$ python -q
>>> import numpy as np
>>> np.set_printoptions(suppress=True, linewidth=160)
>>> def rd(a):
...     return np.round(a, 2) + 0
... 
>>> J = np.array([[-3, 0, 2], [-3, 0, 2], [3, -3, 1]])
>>> np.unique(J.round(6), axis=0).shape
(2, 3)
>>> np.abs(np.diag(np.linalg.qr(J)[1])) > 1e-9
array([ True,  True, False])
>>> np.allclose(J[:-1].T @ np.linalg.lstsq(J[:-1].T, J[-1])[0], J[-1])
False
>>> arr = np.loadtxt("test10.csv", delimiter=",")
>>> arr
array([[-0.65, -0.65, -0.56],
       [-0.32, -0.32, -0.26],
       [-0.38,  0.57,  0.98],
       [-0.6 ,  0.4 ,  0.97],
       [ 0.2 , -0.16, -0.62],
       [ 0.92, -0.1 , -0.99],
       [-0.04, -0.41, -0.76],
       [ 0.11,  0.41,  0.72],
       [-0.37, -0.9 , -0.99],
       [ 0.  , -0.32, -0.67],
       [-0.74, -0.23,  0.76],
       [-0.02,  0.27,  0.62],
       [ 0.42,  0.29,  0.  ],
       [ 0.36, -0.04, -0.62],
       [-0.8 , -0.41,  0.62],
       [ 0.45,  0.38,  0.18],
       [-0.46,  0.07,  0.76],
       [-0.15, -0.49, -0.79],
       [ 0.7 ,  0.35, -0.49],
       [-0.8 , -0.29,  0.79],
       [-0.84,  0.62,  1.  ],
       [-0.53,  0.01,  0.76],
       [ 0.93,  0.41, -0.94],
       [-0.41, -0.41, -0.35]])
>>> cen = (arr - arr.mean(axis=0)) / arr.std(axis=0)
>>> np.argwhere(np.abs(cen) > 2)
array([[8, 1]])
>>> rd(cen.std(axis=0))
array([1., 1., 1.])
>>> coef = np.linalg.lstsq(np.delete(cen, 0, axis=1), cen[:, 0])[0]
>>> np.abs(coef).argmax()
np.int64(1)
>>> u, v = arr[0], arr[10]
>>> rd(u @ v)
np.float64(0.2)
>>> rd(u @ u)
np.float64(1.16)
>>> p = (u @ v) / (u @ u) * u
>>> np.linalg.matrix_rank(np.outer(u, v))
np.int64(1)
>>> rd((v - p) @ u)
np.float64(0.0)
>>> rd(v - p)
array([-0.63, -0.12,  0.86])
>>> rd(p)
array([-0.11, -0.11, -0.1 ])
>>> E = np.load("run14.npy")
>>> E
array([[  0.4,  -0.2,   1. ],
       [ 12. , -52. ,  12. ],
       [  0.5,  -1. ,   0.2],
       [  0.2,   0.6,   0.5],
       [  0.4,  -1.5,   0.2],
       [  0.7,  -0.3,  -0.6],
       [ -0.7,   0.1,  -0.8],
       [  0.5,  -1.2,   2.2],
       [ -0.1,   1.8,  -0.1],
       [  0. ,   0.7,   0.1],
       [ -1.8,   0.7,   0.3],
       [ -0.6,   0.1,   0.2],
       [ -0.7,  -1.1,   1.4],
       [  0.2,  -1.6,   0.1],
       [  0.2,  -0.4,   1.4],
       [  1.1,  -0.1,  -0.4]])
>>> Uu, s, VT = np.linalg.svd(E)
>>> rd(s)
array([54.85,  3.14,  2.39])
>>> B = Uu[:, :1] @ np.diag(s[:1]) @ VT[:1]
>>> np.linalg.matrix_rank(B)
np.int64(1)
>>> rd(np.linalg.norm(E - B) / np.linalg.norm(E))
np.float64(0.07)
>>> rd(np.abs(E - B).max())
np.float64(1.82)
>>> np.linalg.matrix_rank(E, rtol=0.05)
np.int64(2)
>>> M = np.load("arr.npy")
>>> M
array([[5, 0, 0],
       [0, 3, 0],
       [0, 0, 5]])
>>> # triangular, det is the product of the diagonal
>>> w, evecs = np.linalg.eigh(M)
>>> x0 = np.array([0, -2, 0])
>>> rd(np.linalg.eigvalsh(M[1:, 1:]))
array([3., 5.])
>>> B = np.array([[-3, 1]])
>>> A = B.T @ B
>>> A
array([[ 9, -3],
       [-3,  1]])
>>> Uu, s, VT = np.linalg.svd(A)
>>> np.argmax(s[:-1] / (s[1:] + 1e-6)) + 1
np.int64(1)
>>> B = Uu[:, :1] @ np.diag(s[:1]) @ VT[:1]
>>> np.linalg.matrix_rank(B)
np.int64(1)
>>> np.linalg.matrix_rank(A, rtol=0.05)
np.int64(1)
>>> rd(np.linalg.norm(A - B, 2)), rd(s[1])
(np.float64(0.0), np.float64(0.0))
>>> np.abs(A - B).max()
np.float64(0.0)
>>> np.unique(A.round(6), axis=0).shape
(2, 2)
>>> np.allclose(A[:-1].T @ np.linalg.lstsq(A[:-1].T, A[-1])[0], A[-1])
True
>>> [round(float(x), 2) for x in np.linalg.svd(A, compute_uv=False)[:3]]
[10.0, 0.0]
>>> rd(np.linalg.norm(A, 2) / np.linalg.norm(A))
np.float64(1.0)
>>> np.argsort(-np.linalg.norm(A, axis=0).round(6), kind="stable")[:3]
array([0, 1])
>>> np.linalg.cond(A) > 100
np.True_
>>> w, evecs = np.linalg.eigh(A)
>>> x0 = np.array([3, 4])
>>> x0 @ A @ x0
np.int64(25)
>>> np.abs(A).sum(axis=1).max(), np.abs(w).max()
(np.int64(12), np.float64(10.0))
>>> x0 @ A @ x0 / (x0 @ x0), rd(w[0]), w[-1]
(np.float64(1.0), np.float64(0.0), np.float64(10.0))
>>> rd(evecs * np.maximum(w, 0) @ evecs.T)
array([[ 9., -3.],
       [-3.,  1.]])
>>> B = np.c_[arr[:, :2] @ np.array([[-2, 2], [1, -1]]), np.array([1, 0, 3, 0, 5, 5, 3, 3, 0, 5, 3, 4, 0, 0, 1, 2, 4, 0, 0, 5, 4, 2, 5, 2])]
>>> rd(B)
array([[ 0.65, -0.65,  1.  ],
       [ 0.32, -0.32,  0.  ],
       [ 1.33, -1.33,  3.  ],
       [ 1.6 , -1.6 ,  0.  ],
       [-0.56,  0.56,  5.  ],
       [-1.94,  1.94,  5.  ],
       [-0.33,  0.33,  3.  ],
       [ 0.19, -0.19,  3.  ],
       [-0.16,  0.16,  0.  ],
       [-0.32,  0.32,  5.  ],
       [ 1.25, -1.25,  3.  ],
       [ 0.31, -0.31,  4.  ],
       [-0.55,  0.55,  0.  ],
       [-0.76,  0.76,  0.  ],
       [ 1.19, -1.19,  1.  ],
       [-0.52,  0.52,  2.  ],
       [ 0.99, -0.99,  4.  ],
       [-0.19,  0.19,  0.  ],
       [-1.05,  1.05,  0.  ],
       [ 1.31, -1.31,  5.  ],
       [ 2.3 , -2.3 ,  4.  ],
       [ 1.07, -1.07,  2.  ],
       [-1.45,  1.45,  5.  ],
       [ 0.41, -0.41,  2.  ]])
>>> rd(np.linalg.norm(np.linalg.qr(arr)[0].T @ B, axis=0) ** 2 / ((B ** 2).sum(axis=0) + 1e-12))
array([1.  , 1.  , 0.04])
>>> rd(np.linalg.lstsq(arr, B[:, 0])[0])
array([-2.,  1.,  0.])
>>> np.linalg.matrix_rank(B)
np.int64(2)
>>> W0 = np.loadtxt("out3.csv", delimiter=",")
>>> W0
array([[-0.32,  1.86,  1.35],
       [-1.51, -0.47,  5.88],
       [ 1.32,  1.02,  1.05],
       [ 4.09,  2.64, -5.11],
       [-0.8 , -0.51, -7.39],
       [ 6.04,  1.71,  0.73],
       [ 4.54,  1.26, -5.87],
       [-1.38,  0.3 ,  0.33],
       [ 1.85, -1.35,  0.57],
       [ 0.4 ,  0.79, -0.95],
       [ 0.64, -0.58, -7.16],
       [ 0.45,  0.13,  4.77],
       [ 0.18, -1.96,  5.51],
       [-2.6 , -1.59, -3.55],
       [ 5.33,  0.46, -0.19]])
>>> dist = np.linalg.norm(W0[:, None] - W0[None], axis=-1)
>>> rd(dist[:5, :5])
array([[ 0.  ,  5.23,  1.87,  7.86,  9.07],
       [ 5.23,  0.  ,  5.79, 12.72, 13.29],
       [ 1.87,  5.79,  0.  ,  6.95,  8.84],
       [ 7.86, 12.72,  6.95,  0.  ,  6.25],
       [ 9.07, 13.29,  8.84,  6.25,  0.  ]])
>>> dist.shape
(15, 15)
>>> np.flatnonzero(dist[11] < dist.mean() / 2)
array([ 1, 11, 12])
>>> B = np.c_[W0[:, :1] @ np.array([[1]]), np.array([3, -3, -2, 0, 1, 2, 0, 1, 3, 2, 0, 3, -1, 0, 1])]
>>> B
array([[-0.32,  3.  ],
       [-1.51, -3.  ],
       [ 1.32, -2.  ],
       [ 4.09,  0.  ],
       [-0.8 ,  1.  ],
       [ 6.04,  2.  ],
       [ 4.54,  0.  ],
       [-1.38,  1.  ],
       [ 1.85,  3.  ],
       [ 0.4 ,  2.  ],
       [ 0.64,  0.  ],
       [ 0.45,  3.  ],
       [ 0.18, -1.  ],
       [-2.6 ,  0.  ],
       [ 5.33,  1.  ]])
>>> np.linalg.matrix_rank(B)
np.int64(2)
>>> np.linalg.matrix_rank(np.c_[W0, B])
np.int64(4)
>>> B.shape
(15, 2)
>>> np.linalg.matrix_rank(B)
np.int64(2)
>>> np.zeros(15, 2)
Traceback (most recent call last):
  File "<python-input-76>", line 1, in <module>
    np.zeros(15, 2)
    ~~~~~~~~^^^^^^^
TypeError: Cannot interpret '2' as a data type
>>> np.unravel_index(np.abs(B).argmax(), B.shape)
(np.int64(5), np.int64(0))
>>> rd(np.diff(B, axis=0))
array([[-1.19, -6.  ],
       [ 2.83,  1.  ],
       [ 2.77,  2.  ],
       [-4.89,  1.  ],
       [ 6.84,  1.  ],
       [-1.5 , -2.  ],
       [-5.92,  1.  ],
       [ 3.23,  2.  ],
       [-1.45, -1.  ],
       [ 0.24, -2.  ],
       [-0.19,  3.  ],
       [-0.27, -4.  ],
       [-2.78,  1.  ],
       [ 7.93,  1.  ]])
>>> feats = np.array([[-5, 5, 7, -9], [-5, -5, 9, -5], [4, 8, -2, 6], [-7, 3, -4, -3]])
>>> feats
array([[-5,  5,  7, -9],
       [-5, -5,  9, -5],
       [ 4,  8, -2,  6],
       [-7,  3, -4, -3]])
>>> u = np.array([2, -2, 0])
>>> np.cross(feats[1, :3], feats[0, :3])
array([-80, -10, -50])
>>> np.array([np.convolve(row, u, "same") for row in feats])
array([[ 20,   4, -32,  18],
       [  0,  28, -28,  10],
       [  8, -20,  16, -12],
       [ 20, -14,   2,   6]])
>>> O, evecs = np.linalg.qr(feats[:, :2])[0], np.linalg.qr(feats[:, 2:])[0]
>>> s = np.linalg.svd(O.T @ evecs, compute_uv=False)
>>> rd(np.linalg.norm(O @ O.T - evecs @ evecs.T, 2))
np.float64(0.96)
>>> rd(np.degrees(np.arccos(s.clip(0, 1))))
array([25.02, 73.31])
>>> rd(s)
array([0.91, 0.29])
>>> x0 = np.array([0, 3, -3, 0])
>>> np.sign((feats @ x0).round(6))
array([-1, -1,  1,  1])
>>> (feats @ x0).argmax()
np.int64(2)
>>> feats @ np.eye(4)[3]
array([-9., -5.,  6., -3.])
>>> feats @ (2 * x0)
array([-12, -84,  60,  42])
>>> B = np.array([[-5, 4, -4, 5], [3, 4, 5, 5], [3, -3, -4, -4], [-1, 5, -2, 2]])
>>> m1 = np.triu(B)
>>> m1
array([[-5,  4, -4,  5],
       [ 0,  4,  5,  5],
       [ 0,  0, -4, -4],
       [ 0,  0,  0,  2]])
>>> cen = arr - arr.mean(axis=0)
>>> evecs = np.linalg.svd(cen)[2][:2]
>>> B = cen - cen @ evecs.T @ evecs
>>> rd(np.linalg.norm(B) / np.linalg.norm(cen))
np.float64(0.13)
>>> rd(np.diag(evecs.T @ evecs))
array([0.69, 0.51, 0.79])
>>> rd((cen @ evecs.T).std(axis=0))
array([0.82, 0.52])
>>> np.linalg.norm(B, axis=1).round(6).argmax()
np.int64(20)
